>>> import numpy as np
>>> np.set_printoptions(suppress=True, linewidth=100)
>>> F = np.load("x.npy")
>>> print(F)
[[ 3  4  5  6]
 [ 7  8  9 10]
 [11 12 13 14]
 [15 16 17 18]
 [19 20 21 22]
 [23 24 25 26]
 [27 28 29 30]
 [31 32 33 34]
 [35 36 37 38]]
>>> cov = F.T @ F
>>> print(np.allclose(cov, cov.T))
True
>>> print((F @ F.T).shape)
(9, 9)
>>> print(np.linalg.lstsq(F[:-1].T, F[-1])[2])
2
>>> print(np.round(F @ np.linalg.pinv(F) @ F, 2))
[[ 3.  4.  5.  6.]
 [ 7.  8.  9. 10.]
 [11. 12. 13. 14.]
 [15. 16. 17. 18.]
 [19. 20. 21. 22.]
 [23. 24. 25. 26.]
 [27. 28. 29. 30.]
 [31. 32. 33. 34.]
 [35. 36. 37. 38.]]
>>> print(round(np.trace(np.linalg.pinv(F) @ F), 2))
2.0
>>> print(np.abs(np.diag(np.linalg.qr(F)[1])) > 1e-9)
[ True  True False False]
>>> arr = np.loadtxt("test8.csv", delimiter=",")
>>> print(arr)
[[1.   0.9  0.81 0.73 0.66 0.59 0.53 0.48 0.43]
 [0.9  1.   0.9  0.81 0.73 0.66 0.59 0.53 0.48]
 [0.81 0.9  1.   0.9  0.81 0.73 0.66 0.59 0.53]
 [0.73 0.81 0.9  1.   0.9  0.81 0.73 0.66 0.59]
 [0.66 0.73 0.81 0.9  1.   0.9  0.81 0.73 0.66]
 [0.59 0.66 0.73 0.81 0.9  1.   0.9  0.81 0.73]
 [0.53 0.59 0.66 0.73 0.81 0.9  1.   0.9  0.81]
 [0.48 0.53 0.59 0.66 0.73 0.81 0.9  1.   0.9 ]
 [0.43 0.48 0.53 0.59 0.66 0.73 0.81 0.9  1.  ]]
>>> # equal to its transpose
>>> rng = np.random.default_rng(832658)
>>> z = rng.permutation(9)
>>> out = arr[:, z] * rng.choice([-1, 1], 9)
>>> print(out)
[[-0.9   0.66 -1.    0.73  0.59 -0.53 -0.81  0.48  0.43]
 [-1.    0.73 -0.9   0.81  0.66 -0.59 -0.9   0.53  0.48]
 [-0.9   0.81 -0.81  0.9   0.73 -0.66 -1.    0.59  0.53]
 [-0.81  0.9  -0.73  1.    0.81 -0.73 -0.9   0.66  0.59]
 [-0.73  1.   -0.66  0.9   0.9  -0.81 -0.81  0.73  0.66]
 [-0.66  0.9  -0.59  0.81  1.   -0.9  -0.73  0.81  0.73]
 [-0.59  0.81 -0.53  0.73  0.9  -1.   -0.66  0.9   0.81]
 [-0.53  0.73 -0.48  0.66  0.81 -0.9  -0.59  1.    0.9 ]
 [-0.48  0.66 -0.43  0.59  0.73 -0.81 -0.53  0.9   1.  ]]
>>> U, _, vt = np.linalg.svd(arr.T @ out)
>>> print(np.round(U @ vt, 2) + 0)
[[ 0.  0. -1.  0.  0.  0.  0.  0.  0.]
 [-1.  0.  0.  0.  0.  0.  0.  0.  0.]
 [ 0.  0.  0.  0.  0.  0. -1.  0.  0.]
 [ 0.  0.  0.  1.  0.  0.  0.  0.  0.]
 [ 0.  1.  0.  0.  0.  0.  0.  0.  0.]
 [ 0.  0.  0.  0.  1.  0.  0.  0.  0.]
 [ 0.  0.  0.  0.  0. -1.  0.  0.  0.]
 [ 0.  0.  0.  0.  0.  0.  0.  1.  0.]
 [ 0.  0.  0.  0.  0.  0.  0.  0.  1.]]
>>> z = rng.permutation(9)
>>> print(z)
[8 0 4 6 7 3 2 5 1]
>>> out = arr[z][:, z]
>>> print(round(np.linalg.det(out), 2), round(np.linalg.det(arr[z]), 2))
0.0 -0.0
>>> print(np.round(np.sort(np.abs(np.linalg.eigvals(out))), 2))
[0.06 0.06 0.07 0.09 0.13 0.2  0.4  1.22 6.78]
>>> print(out)
[[1.   0.43 0.66 0.81 0.9  0.59 0.53 0.73 0.48]
 [0.43 1.   0.66 0.53 0.48 0.73 0.81 0.59 0.9 ]
 [0.66 0.66 1.   0.81 0.73 0.9  0.81 0.9  0.73]
 [0.81 0.53 0.81 1.   0.9  0.73 0.66 0.9  0.59]
 [0.9  0.48 0.73 0.9  1.   0.66 0.59 0.81 0.53]
 [0.59 0.73 0.9  0.73 0.66 1.   0.9  0.81 0.81]
 [0.53 0.81 0.81 0.66 0.59 0.9  1.   0.73 0.9 ]
 [0.73 0.59 0.9  0.9  0.81 0.81 0.73 1.   0.66]
 [0.48 0.9  0.73 0.59 0.53 0.81 0.9  0.66 1.  ]]
>>> print(np.diag(out))
[1. 1. 1. 1. 1. 1. 1. 1. 1.]
>>> print(np.allclose(out, arr))
False
>>> q, R = np.linalg.qr(arr)
>>> print(np.round(np.abs(np.diag(R)), 2))
[2.12 0.19 0.18 0.18 0.18 0.18 0.17 0.16 0.14]
>>> print(round(float(abs(R[0, 0])), 2), round(float(np.linalg.norm(arr[:, 0])), 2))
2.12 2.12
>>> print(np.round(q.T @ q, 2) + 0)
[[1. 0. 0. 0. 0. 0. 0. 0. 0.]
 [0. 1. 0. 0. 0. 0. 0. 0. 0.]
 [0. 0. 1. 0. 0. 0. 0. 0. 0.]
 [0. 0. 0. 1. 0. 0. 0. 0. 0.]
 [0. 0. 0. 0. 1. 0. 0. 0. 0.]
 [0. 0. 0. 0. 0. 1. 0. 0. 0.]
 [0. 0. 0. 0. 0. 0. 1. 0. 0.]
 [0. 0. 0. 0. 0. 0. 0. 1. 0.]
 [0. 0. 0. 0. 0. 0. 0. 0. 1.]]
>>> print(np.allclose(R.T @ R, arr.T @ arr))
True
>>> print(np.round(q @ R, 2))
[[1.   0.9  0.81 0.73 0.66 0.59 0.53 0.48 0.43]
 [0.9  1.   0.9  0.81 0.73 0.66 0.59 0.53 0.48]
 [0.81 0.9  1.   0.9  0.81 0.73 0.66 0.59 0.53]
 [0.73 0.81 0.9  1.   0.9  0.81 0.73 0.66 0.59]
 [0.66 0.73 0.81 0.9  1.   0.9  0.81 0.73 0.66]
 [0.59 0.66 0.73 0.81 0.9  1.   0.9  0.81 0.73]
 [0.53 0.59 0.66 0.73 0.81 0.9  1.   0.9  0.81]
 [0.48 0.53 0.59 0.66 0.73 0.81 0.9  1.   0.9 ]
 [0.43 0.48 0.53 0.59 0.66 0.73 0.81 0.9  1.  ]]
>>> W0 = np.load("out17.npy")
>>> print(W0)
[[ 0. -1.  0.  2.  1.]
 [-1.  0.  0. -2. -1.]
 [ 0.  0. -1.  0.  0.]
 [ 2. -2.  0.  3.  2.]
 [ 1. -1.  0.  2.  0.]]
>>> z = rng.permutation(5)
>>> out = W0[:, z] * rng.choice([-1, 1], 5)
>>> print(out)
[[ 1. -2.  0.  0. -1.]
 [-0.  2.  0. -1.  1.]
 [-0. -0. -1.  0. -0.]
 [ 2. -3.  0.  2. -2.]
 [ 1. -2.  0.  1. -0.]]
>>> U, _, vt = np.linalg.svd(W0.T @ out)
>>> print(np.round(np.linalg.lstsq(W0, out)[0], 2) + 0)
[[ 0.  0.  0.  1.  0.]
 [-1.  0.  0.  0.  0.]
 [ 0.  0.  1.  0.  0.]
 [ 0. -1.  0.  0.  0.]
 [ 0.  0.  0.  0. -1.]]
>>> X = np.loadtxt("layer11.csv", delimiter=",")
>>> print(X)
[[13.92 21.08  4.56  3.24 24.07 16.57 19.59  5.12 15.47 10.92]
 [17.17 20.73  4.77  4.26 25.03 16.46 20.43  4.63 14.21 10.7 ]
 [14.73 20.38  4.81  5.16 25.01 16.53 19.8   5.44 15.46 10.88]
 [16.93 20.9   5.32  6.21 27.46 14.28 20.35  4.72 14.93  9.83]
 [16.03 21.37  5.13  4.52 27.09 14.76 21.01  5.01 15.78 10.59]
 [14.95 20.15  5.79  6.19 25.72 14.68 20.45  4.7  13.55 10.11]
 [15.59 19.96  5.97  4.99 25.49 16.84 22.3   5.93 14.94 11.36]
 [16.06 20.14  5.79  4.37 25.96 13.98 20.78  5.57 14.48  9.73]
 [13.23 21.48  3.96  5.47 24.76 14.54 19.59  5.28 14.69  9.01]
 [16.1  20.26  4.98  5.34 24.32 14.64 19.7   3.69 14.08 10.58]
 [15.95 18.85  4.57  5.08 23.31 14.94 20.4   4.06 12.3   9.77]
 [15.03 19.63  6.07  3.8  23.83 15.63 17.01  2.95 13.07  9.86]
 [14.21 20.55  7.47  4.51 22.75 14.16 19.93  5.75 14.08 10.22]
 [16.82 20.4   3.85  3.94 25.78 15.6  19.7   5.06 14.84  8.95]
 [15.18 20.03  5.62  3.97 24.1  17.3  19.87  5.77 15.05  9.92]
 [16.72 20.34  4.21  3.48 25.   13.73 18.01  3.93 15.71  8.66]
 [16.39 18.29  4.6   3.95 25.11 14.87 20.63  4.05 15.17 10.37]
 [15.63 19.94  3.84  7.5  24.38 13.46 18.71  5.47 14.17 10.49]
 [14.75 20.85  6.13  5.19 26.65 14.52 20.86  7.22 13.7   9.22]
 [15.14 19.55  5.65  4.58 25.13 14.96 20.22  4.05 15.95  9.21]
 [15.5  20.82  5.75  5.65 24.79 14.99 19.59  3.18 15.33  8.56]
 [13.11 20.61  4.88  4.7  25.39 15.43 19.75  4.03 14.37  9.48]
 [15.1  19.95  4.62  4.17 26.61 15.22 19.74  4.42 14.16 10.12]
 [13.86 17.91  4.2   3.49 24.9  13.5  19.88  3.8  15.85 10.67]
 [14.09 20.43  3.9   4.65 24.24 14.82 19.74  4.86 14.78  9.97]
 [14.41 19.43  4.19  4.03 25.1  16.01 18.99  4.75 14.86 11.38]
 [14.51 19.56  4.73  5.78 24.84 14.04 19.48  5.52 16.12 10.26]
 [14.67 20.52  3.58  4.62 25.92 13.88 20.83  4.35 15.79 10.83]]
>>> out = np.c_[X[:, :8] @ np.array([[-2, -2, -1, -3, 1, 3, -1, -1],
...     [-1, 3, -2, -1, 2, -3, 1, 1],
...     [1, -2, 1, 3, 1, 1, 2, 0],
...     [0, -1, 3, 0, 1, -3, 3, -2],
...     [3, -1, -3, 2, 2, -1, 3, 1],
...     [-2, 3, 3, -1, -3, -2, 0, -2],
...     [-2, 3, -2, 2, 0, -3, 1, -1],
...     [-3, -1, 3, 1, 0, -3, -2, -3]]), np.array([-2, -8, 2, -6, 6, -9, 6, -5, -1, -6, -7, -5, 0, 9, 6, 2, -4, -5, 3, -7, -1, -2, -1, 7, -2, -8, -9, -9])]
>>> print(out.round(2))
[[ -59.83  102.33  -88.12   26.71   62.31 -157.98  107.56  -43.34   -2.  ]
 [ -62.88   95.06  -93.76   21.16   68.34 -151.82  112.14  -47.17   -8.  ]
 [ -58.98   95.44  -83.92   28.39   65.89 -161.41  114.7   -48.84    2.  ]
 [ -50.48   83.7  -100.86   30.33   82.34 -156.45  126.53  -44.06   -6.  ]
 [ -53.6    92.48 -104.06   32.38   78.32 -159.12  121.42  -42.17    6.  ]
 [ -51.46   87.75  -90.81   34.73   74.63 -158.91  123.56  -45.37   -9.  ]
 [ -64.77   97.77  -87.33   35.85   66.93 -165.97  118.19  -53.89    6.  ]
 [ -54.82   85.1   -98.23   34.12   76.48 -152.53  116.29  -44.15   -5.  ]
 [ -53.8    96.94  -89.82   30.15   71.52 -165.65  115.89  -42.44   -1.  ]
 [ -54.27   88.29  -92.99   23.47   71.66 -147.29  115.42  -42.25   -6.  ]
 [ -59.11   89.08  -87.57   23.55   65.1  -145.94  109.49  -46.41   -7.  ]
 [ -46.26   84.03  -86.59   22.49   64.93 -134.1   110.74  -36.29   -5.  ]
 [ -58.68   87.55  -82.69   36.18   70.31 -153.19  111.49  -45.43    0.  ]
 [ -58.63   90.98  -96.71   21.11   70.17 -149.97  110.02  -44.6     9.  ]
 [ -64.12   96.16  -80.54   27.7    61.13 -156.46  108.63  -50.77    6.  ]
 [ -49.84   81.97 -100.79   18.35   73.9  -135.37  107.63  -35.6     2.  ]
 [ -54.29   86.28  -96.35   27.     67.13 -141.84  110.81  -43.41   -4.  ]
 [ -54.97   80.04  -82.94   22.88   75.23 -155.43  115.4   -48.35   -5.  ]
 [ -56.69   87.87  -91.2    41.01   77.51 -167.67  120.3   -49.19    3.  ]
 [ -51.3    88.85  -93.65   31.77   69.85 -149.18  116.96  -41.91   -7.  ]
 [ -50.4    90.08  -93.48   26.88   73.15 -150.24  121.37  -40.3    -1.  ]
 [ -48.23   97.27  -92.64   33.58   68.4  -159.31  119.22  -39.21   -2.  ]
 [ -48.88   90.09  -98.26   30.51   71.35 -151.97  117.33  -40.32   -1.  ]
 [ -44.89   85.56  -97.57   32.97   66.67 -141.36  109.9   -36.31    7.  ]
 [ -55.69   95.24  -90.26   27.     67.52 -156.75  110.83  -42.68   -2.  ]
 [ -53.01   92.21  -87.99   26.83   63.66 -151.3   110.28  -43.2    -8.  ]
 [ -52.93   84.62  -86.36   31.22   71.7  -155.68  114.81  -45.79   -9.  ]
 [ -50.99   94.3  -103.     30.18   74.11 -157.05  116.76  -39.11   -9.  ]]
>>> print(np.round(np.linalg.lstsq(X, out[:, 0])[0], 2) + 0)
[-2. -1.  1.  0.  3. -2. -2. -3.  0.  0.]
>>> print(np.linalg.matrix_rank(out))
9
>>> U, sig, vt = np.linalg.svd(F)
>>> print(sig.round(2) + 0)
[137.86   3.02   0.     0.  ]
>>> out = U[:, :2] @ np.diag(sig[:2]) @ vt[:2]
>>> print(np.round(np.linalg.norm(F - out) / np.linalg.norm(F), 2))
0.0
>>> print(round(np.linalg.norm(F - out, 2), 2), round(sig[2], 2))
0.0 0.0
>>> print(np.linalg.matrix_rank(F, rtol=0.05))
1
>>> cov = np.cov(X, rowvar=False)
>>> print(np.round(np.median(X, axis=0), 2))
[15.12 20.3   4.79  4.6  25.02 14.84 19.84  4.73 14.85 10.11]
>>> print(np.round(X.std(axis=0), 2))
[1.07 0.81 0.88 0.94 1.06 1.02 0.96 0.91 0.9  0.75]
>>> print(np.round(np.polyfit(X[:, 6], X[:, 3], 1), 2))
[0.12 2.28]
>>> z = X[:, 6] > np.median(X[:, 6])
>>> f = X[z].mean(axis=0) - X[~z].mean(axis=0)
>>> print(np.round((((X - X.mean(axis=0)) @ f > 0) == z).mean(), 2))
0.93
>>> print(z.astype(int))
[0 1 0 1 1 1 1 1 0 0 1 0 1 0 1 0 1 0 1 1 0 0 0 1 0 0 0 1]
>>> mat = np.load("dump.npy")
>>> print(mat)
[[ -3  -3  -3  -3  -3  -3  -3  -3  -3  -3]
 [ -3  -6  -6  -6  -6  -6  -6  -6  -6  -6]
 [ -3  -6  -9  -9  -9  -9  -9  -9  -9  -9]
 [ -3  -6  -9 -12 -12 -12 -12 -12 -12 -12]
 [ -3  -6  -9 -12 -15 -15 -15 -15 -15 -15]
 [ -3  -6  -9 -12 -15 -18 -18 -18 -18 -18]
 [ -3  -6  -9 -12 -15 -18 -21 -21 -21 -21]
 [ -3  -6  -9 -12 -15 -18 -21 -24 -24 -24]
 [ -3  -6  -9 -12 -15 -18 -21 -24 -27 -27]
 [ -3  -6  -9 -12 -15 -18 -21 -24 -27 -30]]
>>> print([round(float(np.linalg.det(mat[:i, :i])), 2) + 0 for i in range(1, 11)])
[-3.0, 9.0, -27.0, 81.0, -243.0, 729.0, -2187.0, 6561.0, -19683.0, 59049.0]
>>> out = mat[0, 0] * mat[1:] - np.outer(mat[1:, 0], mat[0])
>>> print(out)
[[ 0  9  9  9  9  9  9  9  9  9]
 [ 0  9 18 18 18 18 18 18 18 18]
 [ 0  9 18 27 27 27 27 27 27 27]
 [ 0  9 18 27 36 36 36 36 36 36]
 [ 0  9 18 27 36 45 45 45 45 45]
 [ 0  9 18 27 36 45 54 54 54 54]
 [ 0  9 18 27 36 45 54 63 63 63]
 [ 0  9 18 27 36 45 54 63 72 72]
 [ 0  9 18 27 36 45 54 63 72 81]]
>>> print(mat[:, 0] / mat[0, 0])
[1. 1. 1. 1. 1. 1. 1. 1. 1. 1.]
>>> print(np.flatnonzero(~out.round(6).any(axis=1)))
[]
>>> w, vecs = np.linalg.eigh(mat)
>>> print(round(w.sum(), 2), np.trace(mat))
-165.0 -165
>>> print((w > 1e-8).sum(), (w < -1e-8).sum())
0 10
>>> print(np.unique(w.round(6) + 0, return_counts=True)[1])
[1 1 1 1 1 1 1 1 1 1]
>>> print(np.round(np.linalg.eigvalsh(mat @ mat), 2))
[    0.59     0.67     0.85     1.21     1.95     3.72     9.      31.57   229.42 18036.01]
>>> print(np.round(vecs.T @ vecs, 2) + 0)
[[1. 0. 0. 0. 0. 0. 0. 0. 0. 0.]
 [0. 1. 0. 0. 0. 0. 0. 0. 0. 0.]
 [0. 0. 1. 0. 0. 0. 0. 0. 0. 0.]
 [0. 0. 0. 1. 0. 0. 0. 0. 0. 0.]
 [0. 0. 0. 0. 1. 0. 0. 0. 0. 0.]
 [0. 0. 0. 0. 0. 1. 0. 0. 0. 0.]
 [0. 0. 0. 0. 0. 0. 1. 0. 0. 0.]
 [0. 0. 0. 0. 0. 0. 0. 1. 0. 0.]
 [0. 0. 0. 0. 0. 0. 0. 0. 1. 0.]
 [0. 0. 0. 0. 0. 0. 0. 0. 0. 1.]]
